>>> import numpy as np
>>> np.set_printoptions(precision=2, suppress=True, linewidth=100)
>>> A = np.load("a.npy")
>>> print(A)
[[ 5.23 48.71 16.64]
 [ 6.08 45.52 16.47]
 [ 4.27 43.93 14.67]
 [ 4.83 43.97 15.57]
 [ 5.2  44.75 15.47]
 [ 2.84 45.5  16.43]
 [ 3.35 45.99 15.03]
 [ 3.96 45.34 15.25]
 [ 3.88 44.24 16.67]
 [ 5.04 45.09 16.26]
 [ 5.17 46.45 16.  ]
 [ 7.37 46.56 16.68]
 [ 5.78 45.09 14.06]
 [ 5.49 45.7  17.37]
 [ 4.2  42.65 14.72]
 [ 6.11 44.93 14.11]
 [ 5.22 46.6  14.53]
 [ 7.61 45.16 14.09]
 [ 4.48 45.   16.72]
 [ 3.94 43.75 13.73]
 [ 4.21 43.75 16.47]
 [ 4.5  46.16 14.98]
 [ 6.17 46.11 14.86]
 [ 4.82 46.48 15.69]]
>>> proj = A @ np.linalg.solve(A.T @ A, A.T)
>>> print(np.round(np.trace(proj), 2))
3.0
>>> print(np.round(np.linalg.eigvalsh(proj), 2) + 0)
[0. 0. 0. 0. 0. 0. 0. 0. 0. 0. 0. 0. 0. 0. 0. 0. 0. 0. 0. 0. 0. 1. 1. 1.]
>>> E = np.loadtxt("run12.csv", delimiter=",")
>>> print(E)
[[  0.1  -0.8  -1.    0.6   0.5  -7.    0.9]
 [  1.5  -1.1   1.3  -0.2  -1.5  10.   -1.5]
 [  0.    0.9  -0.6  -0.4   0.1   5.    0.5]
 [ -0.2  -0.2   0.2  -0.4  -1.1   0.   -0.3]
 [ -0.8  -0.6  -0.6  -1.7  -0.7  19.   -1.8]
 [  0.    0.1   1.1  -0.9  -0.8  19.   -0.9]
 [  0.2   0.7   0.2   0.2  -0.2   1.   -1. ]
 [  0.5   0.3   1.    1.2   0.    1.    0.8]
 [ -2.5  -0.6  -1.1   0.4   0.6 -11.    1.1]]
>>> left, sv, VT = np.linalg.svd(E, full_matrices=False)
>>> print((sv > 1e-8).sum())
7
>>> print(sv / sv[0])
[1.   0.11 0.08 0.05 0.05 0.03 0.02]
>>> print(np.round(left.T @ E @ VT.T, 2) + 0)
[[32.16  0.    0.    0.    0.    0.    0.  ]
 [ 0.    3.68  0.    0.    0.    0.    0.  ]
 [ 0.    0.    2.48  0.    0.    0.    0.  ]
 [ 0.    0.    0.    1.75  0.    0.    0.  ]
 [ 0.    0.    0.    0.    1.55  0.    0.  ]
 [ 0.    0.    0.    0.    0.    0.97  0.  ]
 [ 0.    0.    0.    0.    0.    0.    0.65]]
>>> print(np.round(left.T @ left, 2) + 0)
[[1. 0. 0. 0. 0. 0. 0.]
 [0. 1. 0. 0. 0. 0. 0.]
 [0. 0. 1. 0. 0. 0. 0.]
 [0. 0. 0. 1. 0. 0. 0.]
 [0. 0. 0. 0. 1. 0. 0.]
 [0. 0. 0. 0. 0. 1. 0.]
 [0. 0. 0. 0. 0. 0. 1.]]
>>> print(np.round(VT @ VT.T, 2) + 0)
[[1. 0. 0. 0. 0. 0. 0.]
 [0. 1. 0. 0. 0. 0. 0.]
 [0. 0. 1. 0. 0. 0. 0.]
 [0. 0. 0. 1. 0. 0. 0.]
 [0. 0. 0. 0. 1. 0. 0.]
 [0. 0. 0. 0. 0. 1. 0.]
 [0. 0. 0. 0. 0. 0. 1.]]
>>> print(round(np.sqrt((sv ** 2).sum()), 2), round(float(np.linalg.norm(E)), 2))
32.57 32.57
>>> print(np.round(np.abs(VT[0]), 2) + 0)
[0.03 0.   0.04 0.06 0.05 0.99 0.08]
>>> print(np.abs(left[:, 0]).round(6).argmax())
4
